$ python3 -q
>>> import numpy as np
>>> np.set_printoptions(suppress=True, linewidth=120)
>>> def rd(a):
...     return np.round(a, 2) + 0
... 
>>> A = np.loadtxt("layer7.csv", delimiter=",")
>>> rd(A)
array([[ 4.37, -2.41,  0.3 ],
       [-3.65,  2.69,  2.12],
       [ 3.9 , -1.43,  2.79],
       [-2.86,  2.55,  3.21],
       [-4.16,  1.76, -2.15],
       [-2.75,  2.52,  3.33],
       [-4.14,  1.74, -2.2 ],
       [ 3.71, -1.23,  3.12],
       [ 2.9 , -2.56, -3.16],
       [-3.71,  2.69,  2.  ],
       [ 3.79, -1.31,  2.98],
       [-4.31,  2.02, -1.53]])
>>> # rows and columns are dependent
>>> Uu, sig, VT = np.linalg.svd(A, full_matrices=False)
>>> rd(np.abs(VT[0]))
array([0.87, 0.48, 0.06])
>>> rd(sig / sig[0])
array([1.  , 0.62, 0.  ])
>>> rd(Uu.T @ A @ VT.T)
array([[14.75,  0.  ,  0.  ],
       [ 0.  ,  9.08,  0.  ],
       [ 0.  ,  0.  ,  0.  ]])
>>> np.abs(Uu[:, 0]).round(6).argmax()
np.int64(0)
>>> np.allclose(Uu * sig @ VT, A)
True
>>> rd(np.sqrt((sig ** 2).sum())), rd(np.linalg.norm(A))
(np.float64(17.32), np.float64(17.32))
>>> rd(np.linalg.norm(A, 2) / np.linalg.norm(A))
np.float64(0.85)
>>> np.linalg.cond(A) > 100
np.True_
>>> np.linalg.matrix_rank(A, rtol=0.1)
np.int64(2)
>>> [round(float(x), 2) for x in np.linalg.svd(A, compute_uv=False)[:3]]
[14.75, 9.08, 0.0]
>>> D = np.linalg.norm(A[:, None] - A[None], axis=-1)
>>> rd(np.linalg.norm(A, axis=1))
array([5., 5., 5., 5., 5., 5., 5., 5., 5., 5., 5., 5.])
>>> np.flatnonzero(D[11] < D.mean() / 2)
array([ 4,  6, 11])
>>> D.shape
(12, 12)
>>> np.linalg.matrix_rank(D ** 2)
np.int64(3)
>>> rd(D[11])
array([9.92, 3.77, 9.89, 4.99, 0.69, 5.13, 0.75, 9.82, 8.7 , 3.65, 9.86, 0.  ])
>>> m1 = np.load("dump.npy")
>>> m1
array([[2, 2, 0, 0, 0, 0],
       [2, 2, 0, 0, 0, 0],
       [2, 2, 0, 0, 0, 0],
       [0, 0, 2, 2, 0, 0],
       [0, 0, 2, 2, 0, 0],
       [0, 0, 2, 2, 0, 0],
       [0, 0, 0, 0, 2, 2],
       [0, 0, 0, 0, 2, 2],
       [0, 0, 0, 0, 2, 2]])
>>> # rows 0 and 1 are equal
>>> np.linalg.cond(m1) > 100
np.True_
>>> Uu, sig, VT = np.linalg.svd(m1)
>>> vecs = VT[:(sig > 1e-8).sum()]
>>> rng = np.random.default_rng(106134)
>>> x = m1[6] + 5 * m1[7] + rng.integers(2) * np.eye(6)[1]
>>> x
array([ 0.,  1.,  0.,  0., 12., 12.])
>>> rd(np.diag(vecs.T @ vecs))
array([0.5, 0.5, 0.5, 0.5, 0.5, 0.5])
>>> np.linalg.matrix_rank(np.vstack([m1, x]))
np.int64(4)
>>> def softmax(z):
...     e = np.exp(z - z.max(axis=-1, keepdims=True))
...     return e / e.sum(axis=-1, keepdims=True)
... 
>>> rd(softmax(10 * m1[7]))
array([0. , 0. , 0. , 0. , 0.5, 0.5])
>>> rd(softmax(m1[7]))
array([0.05, 0.05, 0.05, 0.05, 0.39, 0.39])
>>> att = m1 @ m1.T / np.sqrt(6)
>>> softmax(att).round(6).argmax(axis=1)
array([0, 0, 0, 3, 3, 3, 6, 6, 6])
>>> rd(softmax(att))
array([[0.31, 0.31, 0.31, 0.01, 0.01, 0.01, 0.01, 0.01, 0.01],
       [0.31, 0.31, 0.31, 0.01, 0.01, 0.01, 0.01, 0.01, 0.01],
       [0.31, 0.31, 0.31, 0.01, 0.01, 0.01, 0.01, 0.01, 0.01],
       [0.01, 0.01, 0.01, 0.31, 0.31, 0.31, 0.01, 0.01, 0.01],
       [0.01, 0.01, 0.01, 0.31, 0.31, 0.31, 0.01, 0.01, 0.01],
       [0.01, 0.01, 0.01, 0.31, 0.31, 0.31, 0.01, 0.01, 0.01],
       [0.01, 0.01, 0.01, 0.01, 0.01, 0.01, 0.31, 0.31, 0.31],
       [0.01, 0.01, 0.01, 0.01, 0.01, 0.01, 0.31, 0.31, 0.31],
       [0.01, 0.01, 0.01, 0.01, 0.01, 0.01, 0.31, 0.31, 0.31]])
>>> E = np.array([[-3, 0, 3], [3, 5, -3], [2, 3, -1], [-4, -5, -4]])
>>> E[:, 2] = 3 * E[:, 1]
>>> E
array([[ -3,   0,   0],
       [  3,   5,  15],
       [  2,   3,   9],
       [ -4,  -5, -15]])
>>> A2 = np.array([[3, 7], [0, 5], [7, 0]])
>>> np.einsum("ik,kj->ji", E, A2)
array([[  -9,  114,   69, -117],
       [ -21,   46,   29,  -53]])
>>> np.einsum("ik,kj->ij", E, A2)
array([[  -9,  -21],
       [ 114,   46],
       [  69,   29],
       [-117,  -53]])
